% ipython --no-banner

In [1]: import numpy as np

In [2]: np.set_printoptions(precision=1, suppress=True, linewidth=200)

In [3]: m1 = np.load("a.npy")

In [4]: m1.round(1) + 0
Out[4]: 
array([[ 0. ,  0.1,  0. ,  0. ,  0. ,  0.1],
       [ 0.1,  0.2,  0.1,  0.1, -0.1,  0.4],
       [ 0. ,  0.1,  0. ,  0. ,  0. ,  0.1],
       [ 0. ,  0.1,  0. ,  0. ,  0. ,  0.1],
       [ 0. , -0.1,  0. ,  0. ,  0. , -0.1],
       [ 0.1,  0.4,  0.1,  0.1, -0.1,  0.7]])

In [5]: np.abs(np.diag(np.linalg.qr(m1)[1])) > 1e-9
Out[5]: array([ True, False, False, False, False, False])

In [6]: np.unique(m1.round(6), axis=0).shape
Out[6]: (4, 6)

In [7]: np.allclose(m1[:-1].T @ np.linalg.lstsq(m1[:-1].T, m1[-1])[0], m1[-1])
Out[7]: True

In [8]: np.round(m1 @ np.linalg.pinv(m1) @ m1, 1) + 0
Out[8]: 
array([[ 0. ,  0.1,  0. ,  0. ,  0. ,  0.1],
       [ 0.1,  0.2,  0.1,  0.1, -0.1,  0.4],
       [ 0. ,  0.1,  0. ,  0. ,  0. ,  0.1],
       [ 0. ,  0.1,  0. ,  0. ,  0. ,  0.1],
       [ 0. , -0.1,  0. ,  0. ,  0. , -0.1],
       [ 0.1,  0.4,  0.1,  0.1, -0.1,  0.7]])

In [9]: np.linalg.lstsq(m1[:-1].T, m1[-1])[2]
Out[9]: np.int32(1)

In [10]: M = np.load("arr.npy")

In [11]: M
Out[11]: 
array([[-1,  0,  0,  0, -2,  3],
       [ 0,  1,  0, -3,  0,  0],
       [ 0,  0, -1,  0,  0,  0],
       [ 0,  1,  0,  0,  0,  0],
       [-3,  0,  0,  0,  0,  2],
       [-2,  0,  0,  0,  3,  2]])

In [12]: rng = np.random.default_rng(630)

In [13]: idx = rng.permutation(6)

In [14]: idx
Out[14]: array([3, 2, 1, 5, 0, 4])

In [15]: M2 = M[idx][:, idx]

In [16]: np.allclose(M2, M)
Out[16]: False

In [17]: np.diag(M2)
Out[17]: array([ 0, -1,  1,  2, -1,  0])

In [18]: np.trace(M2)
Out[18]: np.int64(1)

In [19]: round(float(np.linalg.det(M2)), 1), round(np.linalg.det(M[idx]), 1)
Out[19]: (75.0, np.float64(75.0))

In [20]: np.sort(np.abs(np.linalg.eigvals(M2)))
Out[20]: array([1. , 1.7, 1.7, 2.7, 2.7, 3.4])

In [21]: vec = np.array([3, -2, 3, -1, -1, 0])

In [22]: target = M @ vec

In [23]: target
Out[23]: array([-1,  1, -3, -2, -9, -9])

In [24]: np.round(np.linalg.solve(M, M[:, 4]), 1) + 0
Out[24]: array([0., 0., 0., 0., 1., 0.])

In [25]: np.round(np.linalg.solve(M, target), 1) + 0
Out[25]: array([ 3., -2.,  3., -1., -1.,  0.])

In [26]: M2 = M / np.linalg.norm(M, axis=1, keepdims=True)

In [27]: gram = M2 @ M2.T

In [28]: np.linalg.norm(M2, axis=1)
Out[28]: array([1., 1., 1., 1., 1., 1.])

In [29]: (gram - 2 * np.eye(6)).round(6).argmax(axis=1)
Out[29]: array([4, 3, 0, 1, 5, 4])

In [30]: np.degrees(np.arccos(np.clip(gram[3, 5], -1, 1)))
Out[30]: np.float64(90.0)

In [31]: A = np.load("layer6.npy")

In [32]: A
Out[32]: 
array([[ 0, -4,  0,  0,  0,  0,  0,  0,  0],
       [ 0,  0,  4,  0,  0,  0,  0,  0,  0],
       [ 0,  0,  0,  0,  0,  0, -1,  0,  0],
       [ 0,  0,  0,  0,  0,  0,  0,  0, -5],
       [ 5,  0,  0,  0,  0,  0,  0,  0,  0],
       [ 0,  0,  0,  0,  2,  0,  0,  0,  0],
       [ 0,  0,  0,  0,  0,  0,  0,  3,  0],
       [ 0,  0,  0,  0,  0, -5,  0,  0,  0],
       [ 0,  0,  0,  2,  0,  0,  0,  0,  0]])

In [33]: M2 = A + rng.integers(-2, 3, (9, 8)) @ rng.integers(-2, 3, (8, 9))

In [34]: M2
Out[34]: 
array([[-11,  -7,   2,  -1,  -8,  -7,  13,   2,  10],
       [  3,   3,   2,  -3,  -1,   2,  -2,  -2,   0],
       [  3,   1,  -1,   6,  10,   9, -19,  10,  -9],
       [  0,   7,  -7,  12,   3,  -9,  -3,   2,  -3],
       [  0,  -5,  -2,  -7, -14,  -2,   3,  -9,   4],
       [-13,   3,   3,   5,  -1,  -1,   9,   8,  -1],
       [  4,  -4,  -1,   0,   3,  -5,  -3,   2,   6],
       [  3,   9,  -3,   6,   6,  -7,  -5,   1,  -8],
       [  0,  -3,   0,   7,   1,  12,  -8,   3,  -1]])

In [35]: M2 - A
Out[35]: 
array([[-11,  -3,   2,  -1,  -8,  -7,  13,   2,  10],
       [  3,   3,  -2,  -3,  -1,   2,  -2,  -2,   0],
       [  3,   1,  -1,   6,  10,   9, -18,  10,  -9],
       [  0,   7,  -7,  12,   3,  -9,  -3,   2,   2],
       [ -5,  -5,  -2,  -7, -14,  -2,   3,  -9,   4],
       [-13,   3,   3,   5,  -3,  -1,   9,   8,  -1],
       [  4,  -4,  -1,   0,   3,  -5,  -3,  -1,   6],
       [  3,   9,  -3,   6,   6,  -2,  -5,   1,  -8],
       [  0,  -3,   0,   5,   1,  12,  -8,   3,  -1]])

In [36]: np.round(np.linalg.svd(M2 - A, compute_uv=False), 1) + 0
Out[36]: array([41.1, 24.3, 20.3, 13. , 11.8,  6.3,  3.9,  0.8,  0. ])

In [37]: np.abs(M2 - A).sum(axis=1)
Out[37]: array([57, 18, 67, 45, 51, 46, 27, 43, 33])

In [38]: Uu, sv, VT = np.linalg.svd(M2, full_matrices=False)

In [39]: np.abs(Uu[:, 0]).round(6).argmax()
Out[39]: np.int64(2)

In [40]: np.round(Uu.T @ Uu, 1) + 0
Out[40]: 
array([[1., 0., 0., 0., 0., 0., 0., 0., 0.],
       [0., 1., 0., 0., 0., 0., 0., 0., 0.],
       [0., 0., 1., 0., 0., 0., 0., 0., 0.],
       [0., 0., 0., 1., 0., 0., 0., 0., 0.],
       [0., 0., 0., 0., 1., 0., 0., 0., 0.],
       [0., 0., 0., 0., 0., 1., 0., 0., 0.],
       [0., 0., 0., 0., 0., 0., 1., 0., 0.],
       [0., 0., 0., 0., 0., 0., 0., 1., 0.],
       [0., 0., 0., 0., 0., 0., 0., 0., 1.]])

In [41]: (sv > 1e-8).sum()
Out[41]: np.int64(9)

In [42]: sv
Out[42]: array([41.3, 25.4, 21.4, 13.2, 11.6,  6.7,  3.5,  1.4,  0.4])

In [43]: np.round(sv / sv[0], 1) + 0
Out[43]: array([1. , 0.6, 0.5, 0.3, 0.3, 0.2, 0.1, 0. , 0. ])

In [44]: Uu.shape, sv.shape, VT.shape
Out[44]: ((9, 9), (9,), (9, 9))

In [45]: np.allclose(Uu * sv @ VT, M2)
Out[45]: True

In [46]: vec = np.array([4, -7, -9, -2, 4, 5, -1, 7, 3])

In [47]: target = A @ vec

In [48]: b, lr = np.zeros(9), 1 / np.linalg.norm(A, 2) ** 2

In [49]: for i in range(6):
    ...:     b -= lr * A.T @ (A @ b - target)
    ...:     if i % 1 == 0: print(i, round(np.linalg.norm(A @ b - target), 1))
    ...: 
0 22.5
1 12.2
2 8.0
3 5.8
4 4.5
5 3.5

In [50]: b
Out[50]: array([ 4. , -7. , -9. , -1.3,  2.6,  5. , -0.2,  6.5,  3. ])

In [51]: O, _ = np.linalg.qr(np.array([[-0.9, -1.4, -0.4, 0.5, -3.2, 0.6],
    ...:     [-0.6, -0.7, -1.2, -1.4, 0.5, 0.2],
    ...:     [-0.9, -0.6, 1.1, -0.4, 0.9, 1.2],
    ...:     [1.8, -0.2, 0.2, -0.7, 0.8, 0.7],
    ...:     [-0.3, -0.3, 0.6, -1.1, -1.0, -0.7],
    ...:     [1.0, -0.9, 0.6, 0.8, 0.1, -1.2]]))

In [52]: E = O[:, :6]

In [53]: E.round(1) + 0
Out[53]: 
array([[-0.4, -0.7,  0.2, -0.3, -0.4, -0.3],
       [-0.2, -0.3,  0.6,  0.5,  0.4,  0.2],
       [-0.4, -0.2, -0.6,  0.2,  0.5, -0.4],
       [ 0.7, -0.3,  0. ,  0.4, -0.1, -0.5],
       [-0.1, -0.1, -0.3,  0.6, -0.6,  0.4],
       [ 0.4, -0.6, -0.2, -0.3,  0.3,  0.5]])

In [54]: f = np.array([-1, -3])

In [55]: np.polyval(f, E[0])
Out[55]: array([-2.6, -2.3, -3.2, -2.7, -2.6, -2.7])

In [56]: np.array([np.convolve(row, f, "same") for row in E])
Out[56]: 
array([[ 0.4,  1.7,  1.8, -0.2,  1.4,  1.6],
       [ 0.2,  1. ,  0.3, -2.4, -1.9, -1.4],
       [ 0.4,  1.3,  1.4,  1.7, -1.2, -1. ],
       [-0.7, -1.9,  0.8, -0.5, -1.1,  0.8],
       [ 0.1,  0.5,  0.7,  0.5, -1.1,  1.3],
       [-0.4, -0.6,  1.9,  1. ,  0.7, -1.4]])

In [57]: np.round(np.correlate(E[0], E[2], "full"), 1) + 0
Out[57]: array([ 0.1,  0.1, -0.5,  0.3,  0.6,  0. ,  0.2,  0.2,  0.4,  0.2,  0.1])

In [58]: np.convolve(E[0], f)
Out[58]: array([ 0.4,  1.7,  1.8, -0.2,  1.4,  1.6,  0.9])

In [59]: np.cross(E[0, :3], E[2, :3])
Out[59]: array([ 0.5, -0.3, -0.2])

In [60]: M2 = np.linalg.inv(A)

In [61]: np.linalg.inv(M2)
Out[61]: 
array([[-0., -4., -0., -0., -0., -0., -0., -0., -0.],
       [ 0.,  0.,  4.,  0.,  0.,  0.,  0.,  0.,  0.],
       [-0., -0., -0., -0., -0., -0., -1., -0., -0.],
       [-0., -0., -0., -0., -0., -0., -0., -0., -5.],
       [ 5.,  0.,  0.,  0.,  0.,  0.,  0.,  0.,  0.],
       [ 0.,  0.,  0.,  0.,  2.,  0.,  0.,  0.,  0.],
       [ 0.,  0.,  0.,  0.,  0.,  0.,  0.,  3.,  0.],
       [-0., -0., -0., -0., -0., -5., -0., -0., -0.],
       [ 0.,  0.,  0.,  2.,  0.,  0.,  0.,  0.,  0.]])

In [62]: A @ M2
Out[62]: 
array([[1., 0., 0., 0., 0., 0., 0., 0., 0.],
       [0., 1., 0., 0., 0., 0., 0., 0., 0.],
       [0., 0., 1., 0., 0., 0., 0., 0., 0.],
       [0., 0., 0., 1., 0., 0., 0., 0., 0.],
       [0., 0., 0., 0., 1., 0., 0., 0., 0.],
       [0., 0., 0., 0., 0., 1., 0., 0., 0.],
       [0., 0., 0., 0., 0., 0., 1., 0., 0.],
       [0., 0., 0., 0., 0., 0., 0., 1., 0.],
       [0., 0., 0., 0., 0., 0., 0., 0., 1.]])

In [63]: (np.abs(M2) > 1e-9).astype(int)
Out[63]: 
array([[0, 0, 0, 0, 1, 0, 0, 0, 0],
       [1, 0, 0, 0, 0, 0, 0, 0, 0],
       [0, 1, 0, 0, 0, 0, 0, 0, 0],
       [0, 0, 0, 0, 0, 0, 0, 0, 1],
       [0, 0, 0, 0, 0, 1, 0, 0, 0],
       [0, 0, 0, 0, 0, 0, 0, 1, 0],
       [0, 0, 1, 0, 0, 0, 0, 0, 0],
       [0, 0, 0, 0, 0, 0, 1, 0, 0],
       [0, 0, 0, 1, 0, 0, 0, 0, 0]])

In [64]: round(np.linalg.slogdet(A)[0], 1)
Out[64]: np.float64(-1.0)

In [65]: np.allclose(M2, A.T)
Out[65]: False

In [66]: round(np.linalg.det(A) * np.linalg.det(M2), 1)
Out[66]: np.float64(1.0)

In [67]: round(float(np.linalg.cond(A)), 1)
Out[67]: 5.0

In [68]: vec = np.array([1, 4, 3, -1, 4, 1])

In [69]: (E * vec).sum(axis=1)
Out[69]: array([-4.2,  1.6, -2. , -1.6, -4.1, -0.5])

In [70]: (E @ vec).argmax()
Out[70]: np.int64(1)

In [71]: np.linalg.norm(E @ vec) <= np.linalg.norm(E, 2) * np.linalg.norm(vec) + 1e-9
Out[71]: np.True_

In [72]: np.round(E @ np.eye(6)[2], 1) + 0
Out[72]: array([ 0.2,  0.6, -0.6,  0. , -0.3, -0.2])

In [73]: round(np.linalg.norm(E, 1), 1), np.round(np.linalg.norm(E, np.inf), 1)
Out[73]: (np.float64(2.4), np.float64(2.3))

In [74]: round(np.linalg.norm(E, "nuc"), 1)
Out[74]: np.float64(6.0)

In [75]: np.round(np.linalg.norm(E) ** 2 / np.linalg.norm(E, 2) ** 2, 1)
Out[75]: np.float64(6.0)

In [76]: np.round(np.linalg.norm(E, 2), 1)
Out[76]: np.float64(1.0)

In [77]: np.round(E[4] @ E[1], 1)
Out[77]: np.float64(0.0)

In [78]: f = np.array([-4, -5, 0, -2, -1, 3, 0, -1, 3, 3]) + 0.5

In [79]: mat = np.eye(10) - 2 * np.outer(f, f) / (f @ f)

In [80]: mat.round(1) + 0
Out[80]: 
array([[ 0.7, -0.4,  0. , -0.1,  0. ,  0.3,  0. ,  0. ,  0.3,  0.3],
       [-0.4,  0.4,  0.1, -0.2, -0.1,  0.4,  0.1, -0.1,  0.4,  0.4],
       [ 0. ,  0.1,  1. ,  0. ,  0. ,  0. ,  0. ,  0. ,  0. ,  0. ],
       [-0.1, -0.2,  0. ,  0.9,  0. ,  0.1,  0. ,  0. ,  0.1,  0.1],
       [ 0. , -0.1,  0. ,  0. ,  1. ,  0. ,  0. ,  0. ,  0. ,  0. ],
       [ 0.3,  0.4,  0. ,  0.1,  0. ,  0.7,  0. ,  0. , -0.3, -0.3],
       [ 0. ,  0.1,  0. ,  0. ,  0. ,  0. ,  1. ,  0. ,  0. ,  0. ],
       [ 0. , -0.1,  0. ,  0. ,  0. ,  0. ,  0. ,  1. ,  0. ,  0. ],
       [ 0.3,  0.4,  0. ,  0.1,  0. , -0.3,  0. ,  0. ,  0.7, -0.3],
       [ 0.3,  0.4,  0. ,  0.1,  0. , -0.3,  0. ,  0. , -0.3,  0.7]])

In [81]: idx = rng.permutation(10)

In [82]: idx
Out[82]: array([8, 9, 6, 4, 7, 2, 5, 0, 1, 3])

In [83]: M2 = mat[idx][:, idx]

In [84]: M2.round(1) + 0
Out[84]: 
array([[ 0.7, -0.3,  0. ,  0. ,  0. ,  0. , -0.3,  0.3,  0.4,  0.1],
       [-0.3,  0.7,  0. ,  0. ,  0. ,  0. , -0.3,  0.3,  0.4,  0.1],
       [ 0. ,  0. ,  1. ,  0. ,  0. ,  0. ,  0. ,  0. ,  0.1,  0. ],
       [ 0. ,  0. ,  0. ,  1. ,  0. ,  0. ,  0. ,  0. , -0.1,  0. ],
       [ 0. ,  0. ,  0. ,  0. ,  1. ,  0. ,  0. ,  0. , -0.1,  0. ],
       [ 0. ,  0. ,  0. ,  0. ,  0. ,  1. ,  0. ,  0. ,  0.1,  0. ],
       [-0.3, -0.3,  0. ,  0. ,  0. ,  0. ,  0.7,  0.3,  0.4,  0.1],
       [ 0.3,  0.3,  0. ,  0. ,  0. ,  0. ,  0.3,  0.7, -0.4, -0.1],
       [ 0.4,  0.4,  0.1, -0.1, -0.1,  0.1,  0.4, -0.4,  0.4, -0.2],
       [ 0.1,  0.1,  0. ,  0. ,  0. ,  0. ,  0.1, -0.1, -0.2,  0.9]])

In [85]: np.allclose(M2, mat)
Out[85]: False

In [86]: evals, V = np.linalg.eigh(mat)

In [87]: np.linalg.eigvalsh(mat @ mat)
Out[87]: array([1., 1., 1., 1., 1., 1., 1., 1., 1., 1.])

In [88]: round(evals.sum(), 1), np.trace(mat)
Out[88]: (np.float64(8.0), np.float64(8.0))

In [89]: (evals > 1e-8).sum(), (evals < -1e-8).sum()
Out[89]: (np.int64(9), np.int64(1))

In [90]: np.round(V.T @ V, 1) + 0
Out[90]: 
array([[1., 0., 0., 0., 0., 0., 0., 0., 0., 0.],
       [0., 1., 0., 0., 0., 0., 0., 0., 0., 0.],
       [0., 0., 1., 0., 0., 0., 0., 0., 0., 0.],
       [0., 0., 0., 1., 0., 0., 0., 0., 0., 0.],
       [0., 0., 0., 0., 1., 0., 0., 0., 0., 0.],
       [0., 0., 0., 0., 0., 1., 0., 0., 0., 0.],
       [0., 0., 0., 0., 0., 0., 1., 0., 0., 0.],
       [0., 0., 0., 0., 0., 0., 0., 1., 0., 0.],
       [0., 0., 0., 0., 0., 0., 0., 0., 1., 0.],
       [0., 0., 0., 0., 0., 0., 0., 0., 0., 1.]])

In [91]: np.unique(evals.round(6) + 0, return_counts=True)[1]
Out[91]: array([1, 9])

In [92]: np.linalg.svd(mat, compute_uv=False)
Out[92]: array([1., 1., 1., 1., 1., 1., 1., 1., 1., 1.])

In [93]: vec = np.array([3, -7, -5, -3, -8, 4, 7, -1, 5, 4])

In [94]: mat @ (2 * vec)
Out[94]: array([ 20.8,   5. , -12.1,   0.3, -13.9,  -6.8,  11.9,   0.1,  -4.8,  -6.8])

In [95]: np.sign((mat @ vec).round(6))
Out[95]: array([ 1.,  1., -1.,  1., -1., -1.,  1.,  1., -1., -1.])

In [96]: mat @ np.ones(10)
Out[96]: array([1.1, 1.1, 1. , 1. , 1. , 0.9, 1. , 1. , 0.9, 0.9])

In [97]: (mat * vec).sum(axis=1)
Out[97]: array([10.4,  2.5, -6.1,  0.2, -6.9, -3.4,  5.9,  0.1, -2.4, -3.4])

In [98]: gram = mat.T @ mat

In [99]: np.linalg.eigvalsh(gram)[::-1]
Out[99]: array([1., 1., 1., 1., 1., 1., 1., 1., 1., 1.])

In [100]: gram.round(1) + 0
Out[100]: 
array([[1., 0., 0., 0., 0., 0., 0., 0., 0., 0.],
       [0., 1., 0., 0., 0., 0., 0., 0., 0., 0.],
       [0., 0., 1., 0., 0., 0., 0., 0., 0., 0.],
       [0., 0., 0., 1., 0., 0., 0., 0., 0., 0.],
       [0., 0., 0., 0., 1., 0., 0., 0., 0., 0.],
       [0., 0., 0., 0., 0., 1., 0., 0., 0., 0.],
       [0., 0., 0., 0., 0., 0., 1., 0., 0., 0.],
       [0., 0., 0., 0., 0., 0., 0., 1., 0., 0.],
       [0., 0., 0., 0., 0., 0., 0., 0., 1., 0.],
       [0., 0., 0., 0., 0., 0., 0., 0., 0., 1.]])

In [101]: np.allclose(gram, gram.T)
Out[101]: True

In [102]: K = np.loadtxt("w.csv", delimiter=",")

In [103]: K
Out[103]: 
array([[ 0., -1., -2.,  2.,  2., -5., -4., -3., -2., -5.,  3.,  1.,  3.],
       [-1., -2.,  6.,  4.,  3., -1.,  5., -1.,  2.,  1.,  0., -3.,  0.],
       [-2.,  6., -6., -2.,  2.,  4.,  1.,  0.,  4.,  4., -2.,  3.,  0.],
       [ 2.,  4., -2.,  4., -6.,  0.,  5.,  1.,  2., -1.,  0., -5.,  2.],
       [ 2.,  3.,  2., -6., -4.,  1., -3.,  1., -2., -5.,  5.,  0.,  1.],
       [-5., -1.,  4.,  0.,  1.,  4., -2., -2.,  5.,  0.,  1.,  3.,  0.],
       [-4.,  5.,  1.,  5., -3., -2., -6.,  5.,  1., -2., -1.,  5., -5.],
       [-3., -1.,  0.,  1.,  1., -2.,  5.,  4., -3.,  1., -3.,  0.,  0.],
       [-2.,  2.,  4.,  2., -2.,  5.,  1., -3., -6.,  2., -2.,  3., -2.],
       [-5.,  1.,  4., -1., -5.,  0., -2.,  1.,  2.,  4., -4., -2.,  1.],
       [ 3.,  0., -2.,  0.,  5.,  1., -1., -3., -2., -4., -6.,  3., -2.],
       [ 1., -3.,  3., -5.,  0.,  3.,  5.,  0.,  3., -2.,  3., -2.,  4.],
       [ 3.,  0.,  0.,  2.,  1.,  0., -5.,  0., -2.,  1., -2.,  4.,  6.]])

In [104]: idx = rng.permutation(13)

In [105]: idx
Out[105]: array([ 5,  0, 12,  7,  6,  4,  9,  3,  2, 11,  8,  1, 10])

In [106]: M2 = K[idx][:, idx]

In [107]: np.diag(M2)
Out[107]: array([ 4.,  0.,  6.,  4., -6., -4.,  4.,  4., -6., -2., -6., -2., -6.])
